% ipython --no-banner

In [1]: import numpy as np

In [2]: np.set_printoptions(precision=2, suppress=True, linewidth=200)

In [3]: arr = np.array([[3, 2, 5], [2, 3, 2], [5, 2, 3]])

In [4]: vals, V = np.linalg.eigh(arr)

In [5]: np.abs(V[:, -1]).round(6).argmax()
Out[5]: np.int64(0)

In [6]: np.abs(V[:, -1])
Out[6]: array([0.64, 0.41, 0.64])

In [7]: np.linalg.svd(arr, compute_uv=False)
Out[7]: array([9.27, 2.  , 1.73])

In [8]: round(vals.sum(), 2), np.trace(arr)
Out[8]: (np.float64(9.0), np.int64(9))

In [9]: np.round(V.T @ V, 2) + 0
Out[9]: 
array([[1., 0., 0.],
       [0., 1., 0.],
       [0., 0., 1.]])

In [10]: A = np.load("data.npy")

In [11]: A
Out[11]: 
array([[ 2,  1,  2],
       [ 1,  2,  2],
       [ 3,  0,  1],
       [ 1, -1,  0]])

In [12]: Uu, sig, Vh = np.linalg.svd(A, full_matrices=False)

In [13]: np.abs(Vh[0])
Out[13]: array([0.74, 0.33, 0.59])

In [14]: np.round(Vh @ Vh.T, 2) + 0
Out[14]: 
array([[1., 0., 0.],
       [0., 1., 0.],
       [0., 0., 1.]])

In [15]: M = np.load("a.npy")

In [16]: M
Out[16]: 
array([[0.31, 0.13, 0.22, 0.31, 0.13, 0.13, 0.04, 0.13],
       [0.13, 0.06, 0.09, 0.13, 0.06, 0.06, 0.02, 0.06],
       [0.22, 0.09, 0.16, 0.22, 0.09, 0.09, 0.03, 0.09],
       [0.31, 0.13, 0.22, 0.31, 0.13, 0.13, 0.04, 0.13],
       [0.13, 0.06, 0.09, 0.13, 0.06, 0.06, 0.02, 0.06],
       [0.13, 0.06, 0.09, 0.13, 0.06, 0.06, 0.02, 0.06],
       [0.04, 0.02, 0.03, 0.04, 0.02, 0.02, 0.01, 0.02],
       [0.13, 0.06, 0.09, 0.13, 0.06, 0.06, 0.02, 0.06]])

In [17]: gram = M.T @ M

In [18]: np.round(np.linalg.svd(M, compute_uv=False) ** 2, 2) + 0
Out[18]: array([1., 0., 0., 0., 0., 0., 0., 0.])

In [19]: vals, V = np.linalg.eigh(M)

In [20]: vec = np.array([0, 5, 5, 4, 2, 4, 4, 3])

In [21]: V * np.maximum(vals, 0) @ V.T
Out[21]: 
array([[0.31, 0.13, 0.22, 0.31, 0.13, 0.13, 0.04, 0.13],
       [0.13, 0.06, 0.09, 0.13, 0.06, 0.06, 0.02, 0.06],
       [0.22, 0.09, 0.16, 0.22, 0.09, 0.09, 0.03, 0.09],
       [0.31, 0.13, 0.22, 0.31, 0.13, 0.13, 0.04, 0.13],
       [0.13, 0.06, 0.09, 0.13, 0.06, 0.06, 0.02, 0.06],
       [0.13, 0.06, 0.09, 0.13, 0.06, 0.06, 0.02, 0.06],
       [0.04, 0.02, 0.03, 0.04, 0.02, 0.02, 0.01, 0.02],
       [0.13, 0.06, 0.09, 0.13, 0.06, 0.06, 0.02, 0.06]])

In [22]: np.round(vec @ M @ vec, 2)
Out[22]: np.float64(61.26)

In [23]: np.round(vec @ M @ vec / (vec @ vec), 2), round(vals[0], 2), round(float(vals[-1]), 2)
Out[23]: (np.float64(0.55), np.float64(-0.0), 1.0)
